% python3 -q
>>> import numpy as np
>>> np.set_printoptions(suppress=True, linewidth=120)
>>> feats = np.load("w.npy")
>>> print(feats)
[[ 0.95 -0.03 -1.48 -0.45 -2.04  0.75]
 [-2.04 -0.09  2.95  0.69  4.01 -1.08]
 [ 1.93 -0.16 -2.77 -0.76 -4.05  1.34]
 [-3.21  0.24  4.39  1.19  6.27 -1.74]
 [-1.97  0.21  2.85  0.76  4.15 -1.13]
 [-0.97  0.23  1.48  0.47  1.98 -0.6 ]
 [-1.16  0.04  1.49  0.47  2.   -0.49]
 [ 0.98 -0.14 -1.44 -0.29 -1.9   0.74]
 [ 2.92 -0.38 -4.04 -1.4  -6.19  1.71]
 [-2.98  0.41  4.23  1.17  5.94 -2.  ]
 [-1.02 -0.12  1.52  0.41  2.09 -0.58]
 [-0.18  0.07  0.11  0.06  0.05 -0.23]
 [ 2.08 -0.29 -2.76 -0.69 -3.86  1.25]
 [-1.84  0.13  2.75  0.74  3.97 -1.12]
 [ 3.01 -0.28 -4.1  -1.29 -5.94  1.93]
 [ 1.   -0.21 -1.65 -0.29 -1.94  0.56]
 [ 1.08 -0.22 -1.45 -0.24 -2.07  0.58]
 [ 2.96 -0.26 -4.41 -1.22 -6.01  2.09]
 [-0.95  0.2   1.34  0.48  2.07 -0.54]
 [-0.2   0.17 -0.07  0.19 -0.09 -0.01]
 [ 1.86 -0.15 -2.8  -0.94 -3.88  1.14]
 [ 2.   -0.27 -2.9  -0.71 -4.16  1.32]
 [ 2.06 -0.24 -2.74 -0.99 -3.96  1.33]
 [ 3.07 -0.24 -4.18 -1.15 -5.92  1.72]
 [-1.98  0.12  2.85  0.53  3.78 -1.2 ]
 [-2.06  0.24  2.72  0.89  4.18 -1.27]
 [-2.91  0.32  4.16  1.21  6.3  -1.66]
 [-0.8   0.02  1.48  0.47  1.95 -0.64]
 [-3.1   0.44  4.26  1.09  6.1  -1.83]
 [ 2.94 -0.23 -4.05 -1.28 -6.02  1.64]
 [ 1.04 -0.04 -1.53 -0.52 -1.94  0.75]
 [-1.    0.04  1.27  0.36  2.09 -0.53]
 [ 1.9  -0.44 -2.86 -0.81 -4.01  1.28]
 [ 1.03  0.02 -1.37 -0.34 -1.88  0.67]
 [-0.16  0.07 -0.17 -0.01  0.05 -0.09]
 [ 2.14 -0.11 -2.86 -0.86 -4.09  1.1 ]
 [-0.06  0.1   0.02 -0.03  0.08 -0.14]]
>>> x = np.array([2, 0, 1, 2, 3, 0])
>>> h = np.maximum(feats @ x, 0)
>>> print(np.round(np.tanh(feats @ x), 2))
[-1.    1.   -1.    1.    1.    1.    1.   -1.   -1.    1.    1.    0.02 -1.    1.   -1.   -1.   -1.   -1.    1.
 -0.35 -1.   -1.   -1.   -1.    1.    1.    1.    1.    1.   -1.   -1.    1.   -1.   -1.   -0.35 -1.    0.08]
>>> print(np.flatnonzero(h > 1e-9))
[ 1  3  4  5  6  9 10 11 13 18 24 25 26 27 28 31 36]
>>> print(np.round(feats.T @ h, 2))
[-391.33   36.93  552.63  150.47  793.85 -230.32]
>>> idx = feats[:, 2] > np.median(feats[:, 2])
>>> f = feats[idx].mean(axis=0) - feats[~idx].mean(axis=0)
>>> print(idx.astype(int))
[0 1 0 1 1 1 1 0 0 1 1 1 0 1 0 0 0 0 1 1 0 0 0 0 1 1 1 1 1 0 0 1 0 0 0 0 1]
>>> print(((feats - feats.mean(axis=0)) @ f > 0).astype(int))
[0 1 0 1 1 1 1 0 0 1 1 1 0 1 0 0 0 0 1 1 0 0 0 0 1 1 1 1 1 0 0 1 0 0 1 0 1]
>>> print(round(float((((feats - feats.mean(axis=0)) @ f > 0) == idx).mean()), 2))
0.97
>>> print(np.argsort(-np.abs(f).round(6), kind="stable"))
[4 2 0 5 3 1]
>>> q, _ = np.linalg.qr(np.array([[1.0, -0.7, 1.5, 0.9, -0.5, 0.8],
...     [-0.5, 1.1, 0.5, -0.9, -1.1, -1.2],
...     [-1.3, -0.7, -1.5, -0.6, 1.8, -1.2],
...     [0.4, 0.6, 0.3, -1.0, 0.7, -1.6],
...     [1.1, 1.0, -0.8, 0.0, -0.6, -0.2],
...     [-0.9, -1.5, 0.9, -0.3, 0.3, -0.3]]))
>>> W0 = q[:, :6]
>>> print(W0.round(2))
[[-0.44  0.53  0.3   0.01  0.12  0.65]
 [ 0.22 -0.61  0.58  0.05 -0.22  0.43]
 [ 0.57  0.05 -0.52 -0.23  0.14  0.57]
 [-0.18 -0.19  0.17 -0.86  0.4  -0.1 ]
 [-0.49 -0.23 -0.42 -0.26 -0.66  0.18]
 [ 0.4   0.5   0.31 -0.38 -0.57 -0.17]]
>>> x = np.array([1, 3, 3, 2, 3, 3])
>>> print(np.round(np.abs(np.linalg.eigvals(W0)), 2))
[1. 1. 1. 1. 1. 1.]
>>> print(np.round(np.sort(np.abs(np.degrees(np.angle(np.linalg.eigvals(W0))))), 2))
[  0.   135.01 135.01 157.14 157.14 180.  ]
>>> print([p for p in range(1, 25) if np.allclose(np.linalg.matrix_power(W0, p), np.eye(6))])
[]
